In [1]: import numpy as np

In [2]: np.set_printoptions(precision=1, suppress=True, linewidth=120, sign=" ")

In [3]: K = np.loadtxt("block5.csv", delimiter=",")

In [4]: K
Out[4]: 
array([[ 0. ,  0.4,  0.8,  5. ,  0.8, -1.6, -1.2],
       [ 1.2, -0.7, -1.9,  4.4, -1. , -1.7, -0.2],
       [-1.2, -1.2, -1.5,  1.8,  0.4, -0.6, -0.5],
       [-0.7, -1.1, -1.2, -1.4,  1.1,  0.7, -2.9],
       [-0.2,  0.5,  0.2, -0.8, -1.5,  0.2,  0.2],
       [ 0.9,  1. , -0.5, -2.1, -0.5,  0.5,  0.7],
       [-1.2,  0.5,  1. ,  2.5,  0.4, -0.9,  0.2],
       [ 0.8, -0.2,  0.1,  0.1, -0.3,  0. , -0.7],
       [ 0.1,  0.3, -0.3,  8. , -0.7, -2.5, -1.6],
       [ 0.3,  0.7,  0.2, -6.9, -2.1,  2.1,  0.3]])

In [5]: # column 3 dominates

In [6]: U, sv, vt = np.linalg.svd(K, full_matrices=False)

In [7]: np.abs(U[:, 0]).round(6).argmax()
Out[7]: np.int64(8)

In [8]: np.round(np.sqrt((sv ** 2).sum()), 1), np.round(np.linalg.norm(K), 1)
Out[8]: (np.float64(15.4), np.float64(15.4))

In [9]: np.round(sv / sv[0], 1) + 0
Out[9]: array([ 1. ,  0.3,  0.3,  0.2,  0.1,  0.1,  0. ])

In [10]: np.round(U.T @ U, 1) + 0
Out[10]: 
array([[ 1.,  0.,  0.,  0.,  0.,  0.,  0.],
       [ 0.,  1.,  0.,  0.,  0.,  0.,  0.],
       [ 0.,  0.,  1.,  0.,  0.,  0.,  0.],
       [ 0.,  0.,  0.,  1.,  0.,  0.,  0.],
       [ 0.,  0.,  0.,  0.,  1.,  0.,  0.],
       [ 0.,  0.,  0.,  0.,  0.,  1.,  0.],
       [ 0.,  0.,  0.,  0.,  0.,  0.,  1.]])

In [11]: U.shape, sv.shape, vt.shape
Out[11]: ((10, 7), (7,), (7, 7))

In [12]: hat = K @ np.linalg.solve(K.T @ K, K.T)

In [13]: np.allclose(hat @ hat, hat)
Out[13]: True

In [14]: hat.round(1) + 0
Out[14]: 
array([[ 0.6,  0.1, -0.2,  0.1, -0.1,  0. ,  0.3,  0.2,  0.1, -0.1],
       [ 0.1,  0.9,  0.2, -0.1,  0. ,  0.1, -0.1,  0.2,  0. ,  0. ],
       [-0.2,  0.2,  0.6,  0.2,  0.1, -0.1,  0.2, -0.3,  0. , -0.1],
       [ 0.1, -0.1,  0.2,  0.9, -0.1,  0. , -0.1,  0.1,  0. ,  0.1],
       [-0.1,  0. ,  0.1, -0.1,  0.4, -0.1,  0.1,  0. ,  0.3,  0.3],
       [ 0. ,  0.1, -0.1,  0. , -0.1,  0.9,  0. , -0.3,  0. ,  0.1],
       [ 0.3, -0.1,  0.2, -0.1,  0.1,  0. ,  0.7, -0.2, -0.1,  0.1],
       [ 0.2,  0.2, -0.3,  0.1,  0. , -0.3, -0.2,  0.4,  0. ,  0.1],
       [ 0.1,  0. ,  0. ,  0. ,  0.3,  0. , -0.1,  0. ,  0.9, -0.1],
       [-0.1,  0. , -0.1,  0.1,  0.3,  0.1,  0.1,  0.1, -0.1,  0.8]])

In [15]: X = np.arange(88).reshape(8, 11) + 2

In [16]: X
Out[16]: 
array([[  2,   3,   4,   5,   6,   7,   8,   9,  10,  11,  12],
       [ 13,  14,  15,  16,  17,  18,  19,  20,  21,  22,  23],
       [ 24,  25,  26,  27,  28,  29,  30,  31,  32,  33,  34],
       [ 35,  36,  37,  38,  39,  40,  41,  42,  43,  44,  45],
       [ 46,  47,  48,  49,  50,  51,  52,  53,  54,  55,  56],
       [ 57,  58,  59,  60,  61,  62,  63,  64,  65,  66,  67],
       [ 68,  69,  70,  71,  72,  73,  74,  75,  76,  77,  78],
       [ 79,  80,  81,  82,  83,  84,  85,  86,  87,  88,  89]])

In [17]: np.abs(np.diag(np.linalg.qr(X)[1])) > 1e-9
Out[17]: array([ True,  True, False, False, False, False, False, False])

In [18]: X @ np.linalg.pinv(X) @ X
Out[18]: 
array([[  2.,   3.,   4.,   5.,   6.,   7.,   8.,   9.,  10.,  11.,  12.],
       [ 13.,  14.,  15.,  16.,  17.,  18.,  19.,  20.,  21.,  22.,  23.],
       [ 24.,  25.,  26.,  27.,  28.,  29.,  30.,  31.,  32.,  33.,  34.],
       [ 35.,  36.,  37.,  38.,  39.,  40.,  41.,  42.,  43.,  44.,  45.],
       [ 46.,  47.,  48.,  49.,  50.,  51.,  52.,  53.,  54.,  55.,  56.],
       [ 57.,  58.,  59.,  60.,  61.,  62.,  63.,  64.,  65.,  66.,  67.],
       [ 68.,  69.,  70.,  71.,  72.,  73.,  74.,  75.,  76.,  77.,  78.],
       [ 79.,  80.,  81.,  82.,  83.,  84.,  85.,  86.,  87.,  88.,  89.]])

In [19]: round(float(np.trace(np.linalg.pinv(X) @ X)), 1)
Out[19]: 2.0

In [20]: U, sv, vt = np.linalg.svd(X)

In [21]: sv.round(1) + 0
Out[21]: array([ 488.6,   14.4,    0. ,    0. ,    0. ,    0. ,    0. ,    0. ])

In [22]: Y = U[:, :2] @ np.diag(sv[:2]) @ vt[:2]

In [23]: round(np.linalg.norm(X - Y, 2), 1), np.round(sv[2], 1)
Out[23]: (np.float64(0.0), np.float64(0.0))

In [24]: np.linalg.matrix_rank(X, rtol=0.05)
Out[24]: np.int64(1)

In [25]: np.round(np.abs(X - Y).max(), 1)
Out[25]: np.float64(0.0)

In [26]: t = np.radians(120)

In [27]: r_ = np.eye(11)

In [28]: r_[8, 8] = r_[4, 4] = np.cos(t)

In [29]: r_[8, 4], r_[4, 8] = -np.sin(t), np.sin(t)

In [30]: r_
Out[30]: 
array([[ 1. ,  0. ,  0. ,  0. ,  0. ,  0. ,  0. ,  0. ,  0. ,  0. ,  0. ],
       [ 0. ,  1. ,  0. ,  0. ,  0. ,  0. ,  0. ,  0. ,  0. ,  0. ,  0. ],
       [ 0. ,  0. ,  1. ,  0. ,  0. ,  0. ,  0. ,  0. ,  0. ,  0. ,  0. ],
       [ 0. ,  0. ,  0. ,  1. ,  0. ,  0. ,  0. ,  0. ,  0. ,  0. ,  0. ],
       [ 0. ,  0. ,  0. ,  0. , -0.5,  0. ,  0. ,  0. ,  0.9,  0. ,  0. ],
       [ 0. ,  0. ,  0. ,  0. ,  0. ,  1. ,  0. ,  0. ,  0. ,  0. ,  0. ],
       [ 0. ,  0. ,  0. ,  0. ,  0. ,  0. ,  1. ,  0. ,  0. ,  0. ,  0. ],
       [ 0. ,  0. ,  0. ,  0. ,  0. ,  0. ,  0. ,  1. ,  0. ,  0. ,  0. ],
       [ 0. ,  0. ,  0. ,  0. , -0.9,  0. ,  0. ,  0. , -0.5,  0. ,  0. ],
       [ 0. ,  0. ,  0. ,  0. ,  0. ,  0. ,  0. ,  0. ,  0. ,  1. ,  0. ],
       [ 0. ,  0. ,  0. ,  0. ,  0. ,  0. ,  0. ,  0. ,  0. ,  0. ,  1. ]])

In [31]: Y = X @ r_.T

In [32]: np.allclose(X @ X.T, Y @ Y.T)
Out[32]: True

In [33]: W0 = np.load("mat.npy")

In [34]: W0.round(1) + 0
Out[34]: 
array([[ 0.2, -0.1,  0.1,  0.2,  0.2, -0.3],
       [-0.1,  0. ,  0. , -0.2, -0.1,  0.1],
       [ 0.1,  0. ,  1. ,  0. ,  0. ,  0. ],
       [ 0.2, -0.2,  0. ,  0.9, -0.1,  0.1],
       [ 0.2, -0.1,  0. , -0.1,  1. ,  0.1],
       [-0.3,  0.1,  0. ,  0.1,  0.1,  0.9]])

In [35]: # symmetric

In [36]: rk = np.linalg.matrix_rank(W0)

In [37]: rk
Out[37]: np.int64(4)

In [38]: ns = np.linalg.svd(W0)[2][rk:].T

In [39]: [int(np.linalg.matrix_rank(np.delete(W0, i, axis=0))) for i in range(6)]
Out[39]: [4, 4, 4, 4, 4, 4]

In [40]: [int(np.linalg.matrix_rank(W0[:i])) for i in range(1, len(W0) + 1)]
Out[40]: [1, 2, 3, 4, 4, 4]

In [41]: np.abs(np.diag(np.linalg.qr(W0)[1])) > 1e-9
Out[41]: array([ True,  True,  True,  True, False, False])

In [42]: np.unique(W0.round(6), axis=0).shape
Out[42]: (6, 6)

In [43]: np.allclose(W0[:-1].T @ np.linalg.lstsq(W0[:-1].T, W0[-1])[0], W0[-1])
Out[43]: True

In [44]: np.linalg.lstsq(W0[:-1].T, W0[-1])[2]
Out[44]: np.int32(4)

In [45]: np.round(W0 @ np.linalg.pinv(W0) @ W0, 1) + 0
Out[45]: 
array([[ 0.2, -0.1,  0.1,  0.2,  0.2, -0.3],
       [-0.1,  0. ,  0. , -0.2, -0.1,  0.1],
       [ 0.1,  0. ,  1. ,  0. ,  0. ,  0. ],
       [ 0.2, -0.2,  0. ,  0.9, -0.1,  0.1],
       [ 0.2, -0.1,  0. , -0.1,  1. ,  0.1],
       [-0.3,  0.1,  0. ,  0.1,  0.1,  0.9]])

In [46]: x0 = np.array([-2, -2, 3, 1, 3, 2])

In [47]: np.einsum("ij,j->i", W0, x0)
Out[47]: array([ 0.1, -0.2,  2.8,  0.7,  2.8,  2.6])

In [48]: W0 @ (2 * x0)
Out[48]: array([ 0.2, -0.5,  5.7,  1.5,  5.5,  5.2])

In [49]: np.round(W0 * x0, 1) + 0
Out[49]: 
array([[-0.4,  0.2,  0.2,  0.2,  0.5, -0.6],
       [ 0.2, -0.1,  0. , -0.2, -0.3,  0.1],
       [-0.1,  0. ,  3. ,  0. ,  0. ,  0. ],
       [-0.4,  0.3, -0.1,  0.9, -0.2,  0.2],
       [-0.3,  0.2,  0. , -0.1,  2.9,  0.1],
       [ 0.6, -0.1,  0.1,  0.1,  0.2,  1.8]])

In [50]: np.sign((W0 @ x0).round(6))
Out[50]: array([ 1., -1.,  1.,  1.,  1.,  1.])

In [51]: W0 @ np.eye(6)[0]
Out[51]: array([ 0.2, -0.1,  0.1,  0.2,  0.2, -0.3])

In [52]: (W0 * x0).sum(axis=1)
Out[52]: array([ 0.1, -0.2,  2.8,  0.7,  2.8,  2.6])

In [53]: w1 = np.array([[2, 1], [0, 0], [1, 2], [2, 0], [0, 0], [0, 2]])

In [54]: coef = np.array([3, 3])

In [55]: act = np.maximum(W0 @ w1 + coef, 0)

In [56]: (act > 0).mean(axis=0)
Out[56]: array([ 1.,  1.])

In [57]: (act > 0).astype(int)
Out[57]: 
array([[ 1,  1],
       [ 1,  1],
       [ 1,  1],
       [ 1,  1],
       [ 1,  1],
       [ 1,  1]])

In [58]: W2 = np.array([[6, 5], [1, 1]])

In [59]: (act @ W2).round(6).argmax(axis=1)
Out[59]: array([ 0,  0,  0,  0,  0,  0])

In [60]: w1 @ W2
Out[60]: 
array([[ 13,  11],
       [  0,   0],
       [  8,   7],
       [ 12,  10],
       [  0,   0],
       [  2,   2]])
